$ ipython --no-banner

In [1]: import numpy as np

In [2]: from numpy import linalg as LA

In [3]: np.set_printoptions(precision=3, suppress=True, linewidth=160, sign=" ")

In [4]: K = 0.9 ** np.abs(np.subtract.outer(np.arange(3), np.arange(3)))

In [5]: K
Out[5]: 
array([[ 1.  ,  0.9 ,  0.81],
       [ 0.9 ,  1.  ,  0.9 ],
       [ 0.81,  0.9 ,  1.  ]])

In [6]: f = np.array([1, 2, 1])

In [7]: np.cross(K[1, :3], K[2, :3])
Out[7]: array([ 0.19 , -0.171,  0.   ])

In [8]: w, V = LA.eigh(K)

In [9]: np.unique(w.round(6) + 0, return_counts=True)[1]
Out[9]: array([ 1,  1,  1])

In [10]: w.sum(), np.trace(K)
Out[10]: (np.float64(3.0), np.float64(3.0))

In [11]: w
Out[11]: array([ 0.069,  0.19 ,  2.741])

In [12]: LA.svd(K, compute_uv=False)
Out[12]: array([ 2.741,  0.19 ,  0.069])

In [13]: np.abs(V[:, -1]).round(6).argmax()
Out[13]: np.int64(1)

In [14]: (w > 1e-8).sum(), (w < -1e-8).sum()
Out[14]: (np.int64(3), np.int64(0))

In [15]: w, V = LA.eig(K)

In [16]: np.sort(LA.eigvals(LA.inv(K)))
Out[16]: array([  0.365,   5.263,  14.425])

In [17]: np.sort(LA.eigvals(K @ K))
Out[17]: array([ 0.005,  0.036,  7.511])

In [18]: w
Out[18]: array([ 2.741,  0.19 ,  0.069])

In [19]: np.sort(LA.eigvals(K.T))
Out[19]: array([ 0.069,  0.19 ,  2.741])

In [20]: f = np.array([1, -1, 1])

In [21]: other = K + np.outer(f, np.eye(3)[0])

In [22]: other
Out[22]: 
array([[ 2.  ,  0.9 ,  0.81],
       [-0.1 ,  1.  ,  0.9 ],
       [ 1.81,  0.9 ,  1.  ]])

In [23]: LA.matrix_rank(LA.inv(other) - LA.inv(K), tol=1e-8)
Out[23]: np.int64(1)

In [24]: round(LA.det(other) / LA.det(K), 3), round(1 + LA.solve(K, f)[0], 3)
Out[24]: (np.float64(11.0), np.float64(11.0))

In [25]: M = np.load("case11.npy")

In [26]: M
Out[26]: 
array([[ 1.1, -0.8, -1.8, -0.4,  0.1,  1.2],
       [-1.3,  1.2,  0.2,  1.1,  0.1,  1.1],
       [-0.1, -1. , -2.2,  0.9,  0.9, -0.4],
       [-1.2,  0.8, -1.7, -2.2,  0.9, -0.2],
       [-0.7, -1.3, -0.9, -1.3, -2.6, -0.7],
       [-0.1,  1.5, -0.4,  0. ,  1.3, -1.5],
       [ 1.5,  0.2,  0.7, -2.1,  2.6,  0. ],
       [ 0.3, -1.6, -1.4, -0.9,  1.1,  0.8],
       [ 1. , -6.5, -0.5,  0. ,  6. , -1. ],
       [ 0.1,  1. , -0.6, -1.2, -0.7,  1.7],
       [ 0.1, -0.4, -0.1,  0.8,  1.5,  1. ],
       [ 0.5,  1.3,  1.3, -0.5,  0.1,  1.4],
       [-0.9,  0. , -0.3,  1.3,  0.4, -0.1],
       [-2. ,  0.7,  0.7, -0.7,  0.7,  0.8]])

In [27]: Xc = M - M.mean(axis=0)

In [28]: U, sigma, VT = LA.svd(Xc, full_matrices=False)

In [29]: LA.matrix_rank(Xc)
Out[29]: np.int64(6)

In [30]: np.abs(VT[-1])
Out[30]: array([ 0.564,  0.036,  0.428,  0.194,  0.334,  0.59 ])

In [31]: np.searchsorted(np.cumsum(sigma ** 2) / (sigma ** 2).sum(), 0.9) + 1
Out[31]: np.int64(4)

In [32]: (np.sign(U[:, 0]) == np.sign(U[0, 0])).astype(int)
Out[32]: array([ 1,  1,  0,  1,  1,  1,  0,  0,  0,  1,  0,  1,  1,  1])

In [33]: sigma
Out[33]: array([ 9.355,  4.888,  4.212,  3.532,  2.96 ,  2.479])

In [34]: VT[0] * np.sign(VT[0, np.abs(VT[0]).argmax()])
Out[34]: array([-0.192,  0.725,  0.066, -0.044, -0.636,  0.165])
